$ python -q
>>> import numpy as np
>>> np.set_printoptions(precision=3, suppress=True, linewidth=200)
>>> feats = np.array([[-0.9, 16.0, -0.7, -0.3],
...     [-2.0, -6.0, -1.1, 2.2],
...     [0.2, -8.0, -0.8, 0.9],
...     [-0.7, -16.0, -0.8, 0.5],
...     [1.2, -34.0, -0.7, 2.9],
...     [1.1, -6.0, 1.5, -1.8],
...     [2.0, -2.0, 1.4, -1.8]])
>>> theta = np.radians(180)
>>> Rm = np.eye(4)
>>> Rm[0, 0] = Rm[1, 1] = np.cos(theta)
>>> Rm[0, 1], Rm[1, 0] = -np.sin(theta), np.sin(theta)
>>> Rm.round(3) + 0
array([[-1.,  0.,  0.,  0.],
       [ 0., -1.,  0.,  0.],
       [ 0.,  0.,  1.,  0.],
       [ 0.,  0.,  0.,  1.]])
>>> out = feats @ Rm.T
>>> np.abs(out - feats).max(axis=0)
array([ 4., 68.,  0.,  0.])
>>> np.allclose(np.linalg.norm(feats, axis=1), np.linalg.norm(out, axis=1))
True
>>> np.linalg.svd(feats, compute_uv=False), np.linalg.svd(out, compute_uv=False)
(array([42.628,  5.282,  1.658,  0.87 ]), array([42.628,  5.282,  1.658,  0.87 ]))
>>> round(np.linalg.det(Rm), 3), np.trace(Rm)
(np.float64(1.0), np.float64(0.0))
>>> out
array([[  0.9, -16. ,  -0.7,  -0.3],
       [  2. ,   6. ,  -1.1,   2.2],
       [ -0.2,   8. ,  -0.8,   0.9],
       [  0.7,  16. ,  -0.8,   0.5],
       [ -1.2,  34. ,  -0.7,   2.9],
       [ -1.1,   6. ,   1.5,  -1.8],
       [ -2. ,   2. ,   1.4,  -1.8]])
>>> x = np.array([6, 7, 6, 4])
>>> a = np.maximum(out @ x, 0)
>>> out.T @ a
array([ -152.1 , 10908.8 ,  -301.88,   846.64])
>>> np.flatnonzero(a > 1e-9)
array([1, 2, 3, 4, 5, 6])
>>> P = feats @ np.linalg.solve(feats.T @ feats, feats.T)
>>> np.round(np.linalg.eigvalsh(P), 3) + 0
array([0., 0., 0., 1., 1., 1., 1.])
>>> np.diag(P)
array([0.381, 0.651, 0.322, 0.895, 0.84 , 0.545, 0.366])
>>> np.allclose(P @ P, P)
True
>>> round(float(np.trace(P)), 3)
4.0
>>> out = np.array([[2, -2, 1, 2, -1, -1, 2],
...     [3, -3, 2, 2, -2, 0, 3],
...     [1, -2, -1, 3, 0, 0, 2],
...     [2, -3, -2, 1, -1, 2, 0],
...     [2, 3, 3, 2, -1, -2, -2],
...     [-2, -2, -2, -1, 1, -3, 2],
...     [-1, 3, -3, -3, -1, 2, 0]])
>>> arr = np.triu(out)
>>> arr
array([[ 2, -2,  1,  2, -1, -1,  2],
       [ 0, -3,  2,  2, -2,  0,  3],
       [ 0,  0, -1,  3,  0,  0,  2],
       [ 0,  0,  0,  1, -1,  2,  0],
       [ 0,  0,  0,  0, -1, -2, -2],
       [ 0,  0,  0,  0,  0, -3,  2],
       [ 0,  0,  0,  0,  0,  0,  0]])
>>> round(float(np.trace(np.linalg.pinv(arr) @ arr)), 3)
6.0
>>> np.linalg.lstsq(arr[:-1].T, arr[-1])[2]
np.int32(6)
>>> np.allclose(arr[:-1].T @ np.linalg.lstsq(arr[:-1].T, arr[-1])[0], arr[-1])
True
>>> np.unique(arr.round(6), axis=0).shape
(7, 7)
>>> np.round(arr @ np.linalg.pinv(arr) @ arr, 3) + 0
array([[ 2., -2.,  1.,  2., -1., -1.,  2.],
       [ 0., -3.,  2.,  2., -2.,  0.,  3.],
       [ 0.,  0., -1.,  3.,  0.,  0.,  2.],
       [ 0.,  0.,  0.,  1., -1.,  2.,  0.],
       [ 0.,  0.,  0.,  0., -1., -2., -2.],
       [ 0.,  0.,  0.,  0.,  0., -3.,  2.],
       [ 0.,  0.,  0.,  0.,  0.,  0.,  0.]])
>>> np.abs(np.diag(np.linalg.qr(arr)[1])) > 1e-9
array([ True,  True,  True,  True,  True,  True, False])
>>> data = np.loadtxt("x.csv", delimiter=",")
>>> data
array([[-0.127,  0.425, -0.675,  0.108,  0.129,  0.13 ,  0.098],
       [-0.443, -0.11 ,  0.223,  0.061,  0.128, -0.313, -0.672],
       [-0.222, -0.556, -0.316,  0.27 , -0.268, -0.505,  0.373],
       [ 0.475,  0.234,  0.359, -0.172, -0.162, -0.457,  0.251],
       [-0.348,  0.159,  0.479,  0.559, -0.218,  0.352,  0.324],
       [ 0.063,  0.513, -0.042,  0.509,  0.149, -0.497, -0.104],
       [ 0.158,  0.122, -0.179,  0.071, -0.862,  0.096, -0.411],
       [-0.602,  0.375,  0.049, -0.554, -0.235, -0.202,  0.228]])
>>> u, v = data[2], data[4]
>>> round(u @ u, 3)
np.float64(0.997)
>>> pr = (u @ v) / (u @ u) * u
>>> np.linalg.matrix_rank(np.outer(u, v))
np.int64(1)
>>> np.round(np.linalg.norm(u + v) ** 2 + np.linalg.norm(u - v) ** 2, 3)
np.float64(3.924)
>>> np.round((v - pr) @ u, 3)
np.float64(-0.0)
>>> x = np.array([2, -2, 1, -3, 2, 3, 3])
>>> target = data @ x
>>> target
array([-1.16 , -3.326, -1.387,  0.414, -0.621, -3.973, -2.987, -0.636])
>>> np.round(np.linalg.pinv(data) @ data, 3) + 0
array([[1., 0., 0., 0., 0., 0., 0.],
       [0., 1., 0., 0., 0., 0., 0.],
       [0., 0., 1., 0., 0., 0., 0.],
       [0., 0., 0., 1., 0., 0., 0.],
       [0., 0., 0., 0., 1., 0., 0.],
       [0., 0., 0., 0., 0., 1., 0.],
       [0., 0., 0., 0., 0., 0., 1.]])
>>> np.linalg.lstsq(data, target)[0]
array([ 2., -2.,  1., -3.,  2.,  3.,  3.])
>>> rng = np.random.default_rng(8826)
>>> target = target + 0.02 * rng.normal(size=8)
>>> target
array([-1.172, -3.342, -1.403,  0.385, -0.635, -3.994, -2.998, -0.64 ])
>>> coef, *_ = np.linalg.lstsq(data, target)
>>> coef.round()
array([ 2., -2.,  1., -3.,  2.,  3.,  3.])
>>> [round(float(np.linalg.norm(np.linalg.solve(data.T @ data + lam * np.eye(7), data.T @ target))), 2) for lam in (0, 1, 10, 100)]
[6.36, 3.18, 0.58, 0.06]
>>> np.round(data.T @ (target - data @ coef), 3) + 0
array([0., 0., 0., 0., 0., 0., 0.])
>>> blk = np.stack([data, -2 * data, data[::-1]])
>>> np.linalg.matrix_rank(blk.reshape(3, -1))
np.int64(2)
>>> (blk @ data.T).shape
(3, 8, 8)
>>> np.linalg.norm(blk, axis=(1, 2))
array([2.646, 5.292, 2.646])
>>> W = np.array([[3, 2, 0, 0],
...     [0, -3, 0, -3],
...     [-1, -1, 3, -3],
...     [1, 2, 1, -2],
...     [0, 3, 0, -3],
...     [1, 3, 0, -2],
...     [1, -3, 3, -2]])
>>> coef = np.array([0, 0, 7, 4])
>>> act = np.maximum(data @ W + coef, 0)
>>> np.linalg.matrix_rank(act)
np.int64(4)
>>> cent = np.array([[5, 4, -2], [-4, 1, -5], [-4, 5, 5], [0, 3, -2]])
>>> (act @ cent).round(6).argmax(axis=1)
array([1, 1, 1, 1, 1, 1, 1, 1])
>>> X = np.loadtxt("block0.csv", delimiter=",")
>>> X
array([[189.,  90., 103., 118., 151.],
       [ 90., 158., 122., 101., 129.],
       [103., 122., 119., 114., 129.],
       [118., 101., 114., 197., 176.],
       [151., 129., 129., 176., 255.]])
>>> # equal to its transpose
>>> P = np.triu(np.array([[1, -1, 4, 3, 2],
...     [-3, 3, 1, 3, -2],
...     [3, -3, -1, 5, 2],
...     [4, -5, -4, 1, 5],
...     [0, 0, -5, -5, -1]]), 1) + np.eye(5)
>>> out = P @ X @ np.linalg.inv(P)
>>> np.trace(out), np.trace(X)
(np.float64(918.0), np.float64(918.0))
>>> P @ X - X @ P
array([[  978.,  1080.,   108.,   -54.,   431.],
       [  155.,   257.,  -315., -1001.,  -466.],
       [  892.,   866.,   294.,    67.,   620.],
       [  755.,   763.,    72.,  -347.,    28.],
       [    0.,   151.,  -733., -1485., -1182.]])
>>> out
array([[  1167.,   2148.,  -5759.,  20266., -86274.],
       [   245.,    570.,  -1225.,   4134., -17294.],
       [   995.,   1880.,  -4913.,  17391., -73840.],
       [   873.,   1619.,  -4352.,  15361., -65158.],
       [   151.,    280.,   -755.,   2658., -11267.]])
>>> w, vecs = np.linalg.eigh(X)
>>> x = np.array([2, 2, 0, 1, 3])
>>> np.linalg.eigvalsh(X[1:, 1:])
array([ 10.286,  48.414,  89.654, 580.646])
>>> np.linalg.determinant(X)
Traceback (most recent call last):
  File "<python-input-73>", line 1, in <module>
    np.linalg.determinant(X)
    ^^^^^^^^^^^^^^^^^^^^^
AttributeError: module 'numpy.linalg' has no attribute 'determinant'
>>> np.linalg.matrix_power(X, 2)
array([[ 91155.,  75193.,  75635.,  92956., 112709.],
       [ 75193.,  74790.,  71219.,  83087., 100381.],
       [ 75635.,  71219.,  69291.,  83204.,  99601.],
       [ 92956.,  83087.,  83204., 106906., 125105.],
       [112709., 100381.,  99601., 125105., 152084.]])
>>> (X + X.T) / 2
array([[189.,  90., 103., 118., 151.],
       [ 90., 158., 122., 101., 129.],
       [103., 122., 119., 114., 129.],
       [118., 101., 114., 197., 176.],
       [151., 129., 129., 176., 255.]])
>>> w, vecs = np.linalg.eigh(X)
>>> vecs @ np.diag(w) @ vecs.T
array([[189.,  90., 103., 118., 151.],
       [ 90., 158., 122., 101., 129.],
       [103., 122., 119., 114., 129.],
       [118., 101., 114., 197., 176.],
       [151., 129., 129., 176., 255.]])
>>> np.linalg.eigvalsh(X @ X)
array([    74.918,   2261.609,   6095.511,   8639.877, 477154.085])
>>> np.linalg.eigvalsh(X + -3 * np.eye(5))
array([  5.656,  44.556,  75.074,  89.951, 687.763])
>>> np.round(vecs.T @ X @ vecs, 3) + 0
array([[  8.656,   0.   ,   0.   ,   0.   ,   0.   ],
       [  0.   ,  47.556,   0.   ,   0.   ,   0.   ],
       [  0.   ,   0.   ,  78.074,   0.   ,   0.   ],
       [  0.   ,   0.   ,   0.   ,  92.951,   0.   ],
       [  0.   ,   0.   ,   0.   ,   0.   , 690.763]])
>>> np.abs(vecs[:, -1]).round(6).argmax()
np.int64(4)
>>> E = np.loadtxt("case9.csv", delimiter=",")
>>> E
array([[ 3.,  3.,  3.,  3.],
       [ 3.,  6.,  6.,  6.],
       [ 3.,  6.,  9.,  9.],
       [ 3.,  6.,  9., 12.]])
>>> # symmetric, so the eigenvalues are real
>>> rk = np.linalg.matrix_rank(arr)
>>> rk
np.int64(6)
>>> null = np.linalg.svd(arr)[2][rk:].T
>>> np.linalg.matrix_rank(arr.T @ arr), np.linalg.matrix_rank(arr @ arr.T)
(np.int64(6), np.int64(6))
>>> [int(np.linalg.matrix_rank(np.delete(arr, i, axis=0))) for i in range(7)]
[5, 5, 5, 5, 5, 5, 6]
>>> np.round(arr @ null, 3) + 0
array([[0.],
       [0.],
       [0.],
       [0.],
       [0.],
       [0.],
       [0.]])
>>> [int(np.linalg.matrix_rank(arr[:i])) for i in range(1, len(arr) + 1)]
[1, 2, 3, 4, 5, 6, 6]
>>> null.shape
(7, 1)
>>> out = np.array([[-3, 2, 0], [2, 1, 2], [-1, -1, 3], [-1, 2, 1]])
>>> np.einsum("ik,kj->ij", E, out)
array([[ -9.,  12.,  18.],
       [ -9.,  18.,  36.],
       [-15.,  21.,  48.],
       [-18.,  27.,  51.]])
>>> E @ out
array([[ -9.,  12.,  18.],
       [ -9.,  18.,  36.],
       [-15.,  21.,  48.],
       [-18.,  27.,  51.]])
>>> np.linalg.matrix_rank(np.vstack([E, out.T]))
np.int64(4)
>>> np.linalg.matrix_rank(E @ out)
np.int64(3)
>>> np.einsum("ij,ij->i", E, E)
array([ 36., 117., 207., 270.])
>>> x = np.array([3, 0, 0, 0])
>>> target = feats @ x
>>> coef, lr = np.zeros(4), 1 / np.linalg.norm(feats, 2) ** 2
>>> for i in range(150):
...     coef -= lr * feats.T @ (feats @ coef - target)
...     if i % 50 == 0: print(i, round(np.linalg.norm(feats @ coef - target), 3))
... 
0 9.788
50 5.515
100 3.889
>>> np.round(np.linalg.cond(feats), 3)
np.float64(48.977)
